% python3 -q
>>> import numpy as np
>>> np.set_printoptions(precision=3, suppress=True, linewidth=160)
>>> data, _ = np.linalg.qr(np.array([[-0.4, 0.5, -1.0, 1.0],
...     [-0.4, 0.0, 0.7, 0.2],
...     [0.3, 1.6, -1.7, -1.1],
...     [-0.6, 1.3, 0.1, 0.5]]))
>>> print(data)
[[-0.456  0.118  0.882  0.001]
 [-0.456 -0.127 -0.217 -0.854]
 [ 0.342  0.878  0.06  -0.329]
 [-0.684  0.446 -0.413  0.404]]
>>> # keeps lengths
>>> x = np.array([1, -2, -1, -4])
>>> print(data.T @ (data @ x))
[ 1. -2. -1. -4.]
>>> print(np.sort(np.abs(np.degrees(np.angle(np.linalg.eigvals(data))))))
[  0.     93.409  93.409 180.   ]
>>> W = np.array([[0, -1, -2], [2, 0, 1], [2, -2, -2], [-2, -2, -1]])
>>> coef = np.array([1, -3, 5])
>>> act = np.maximum(data @ W + coef, 0)
>>> print(act)
[[2.997 0.    4.263]
 [2.019 0.    7.073]
 [3.534 0.    5.403]
 [0.257 0.    7.236]]
>>> print((act > 0).astype(int))
[[1 0 1]
 [1 0 1]
 [1 0 1]
 [1 0 1]]
>>> print(np.linalg.matrix_rank(act))
2
>>> W2 = np.array([[-1, -4], [1, 4], [0, -4]])
>>> print((act @ W2).round(6).argmax(axis=1))
[0 0 0 0]
>>> print(W @ W2)
[[ -1   4]
 [ -2 -12]
 [ -4  -8]
 [  0   4]]
>>> print(act @ W2)
[[ -2.997 -29.041]
 [ -2.019 -36.366]
 [ -3.534 -35.749]
 [ -0.257 -29.97 ]]
>>> x = np.array([0, 2, 1])
>>> h1 = np.maximum(act @ x, 0)
>>> print(h1)
[4.263 7.073 5.403 7.236]
>>> print(np.maximum(act @ x, 0) - np.maximum(-act @ x, 0))
[4.263 7.073 5.403 7.236]
>>> print(np.tanh(act @ x))
[1. 1. 1. 1.]
>>> print(act.T @ h1)
[ 48.007   0.    149.748]
>>> print(np.maximum(act @ (3 * x), 0))
[12.79  21.218 16.209 21.707]
>>> rng = np.random.default_rng(5682)
>>> lab = rng.permutation(4)
>>> B = data[:, lab] * rng.choice([-1, 1], 4)
>>> print(B)
[[ 0.001  0.456 -0.118 -0.882]
 [-0.854  0.456  0.127  0.217]
 [-0.329 -0.342 -0.878 -0.06 ]
 [ 0.404  0.684 -0.446  0.413]]
>>> left, _, VT = np.linalg.svd(data.T @ B)
>>> print(np.round(np.linalg.lstsq(data, B)[0], 3) + 0)
[[ 0. -1.  0.  0.]
 [ 0.  0. -1.  0.]
 [ 0.  0.  0. -1.]
 [ 1.  0.  0.  0.]]
>>> print(round(np.linalg.det(data.T), 3))
-1.0
>>> print(np.round(np.linalg.eigvals(data).sum().real, 3))
-0.119
>>> print(np.kron(np.eye(2, dtype=int), data))
[[-0.456  0.118  0.882  0.001 -0.     0.     0.     0.   ]
 [-0.456 -0.127 -0.217 -0.854 -0.    -0.    -0.    -0.   ]
 [ 0.342  0.878  0.06  -0.329  0.     0.     0.    -0.   ]
 [-0.684  0.446 -0.413  0.404 -0.     0.    -0.     0.   ]
 [-0.     0.     0.     0.    -0.456  0.118  0.882  0.001]
 [-0.    -0.    -0.    -0.    -0.456 -0.127 -0.217 -0.854]
 [ 0.     0.     0.    -0.     0.342  0.878  0.06  -0.329]
 [-0.     0.    -0.     0.    -0.684  0.446 -0.413  0.404]]
>>> print(round(np.linalg.det(2 * data), 3), round(float(np.linalg.det(data)), 3))
-16.0 -1.0
>>> print(round(np.einsum("ii->", data), 3))
-0.119
>>> print(np.round(np.linalg.det(data[::-1]), 3))
-1.0
>>> F = np.load("w.npy")
>>> print(F)
[[ 1.1    2.4   -0.3    0.4  ]
 [ 0.935  0.008 -0.614  0.627]
 [-0.2   -1.2   -1.1    0.3  ]
 [ 0.8    0.    -0.7    0.7  ]]
>>> B = F / np.linalg.norm(F, axis=1, keepdims=True)
>>> cov = B @ B.T
>>> print(round(np.degrees(np.arccos(np.clip(cov[0, 3], -1, 1))), 3))
66.385
>>> print(cov)
[[ 1.     0.43  -0.592  0.401]
 [ 0.43   1.     0.312  0.991]
 [-0.592  0.312  1.     0.386]
 [ 0.401  0.991  0.386  1.   ]]
>>> print(np.argwhere(np.triu(np.abs(cov) > 0.95, 1)))
[[1 3]]
>>> ev, evecs = np.linalg.eigh(cov)
>>> x = np.array([0, 1, 2, 1])
>>> print(np.round(x @ cov @ x / (x @ x), 3), round(ev[0], 3), round(float(ev[-1]), 3))
1.796 0.004 2.305
>>> print(evecs * np.sqrt(ev) @ evecs.T)
[[ 0.865  0.216 -0.39   0.229]
 [ 0.216  0.724  0.152  0.638]
 [-0.39   0.152  0.875  0.241]
 [ 0.229  0.638  0.241  0.695]]
>>> print((np.sign(evecs[:, -1].round(6)) == np.sign(evecs[0, -1].round(6))).astype(int))
[1 1 1 1]
>>> print(evecs * np.abs(ev) @ evecs.T)
[[ 1.     0.43  -0.592  0.401]
 [ 0.43   1.     0.312  0.991]
 [-0.592  0.312  1.     0.386]
 [ 0.401  0.991  0.386  1.   ]]
>>> print(np.linalg.eigvalsh(cov[1:, 1:]))
[0.006 0.799 2.195]
>>> print(round(x @ cov @ x, 3))
10.774
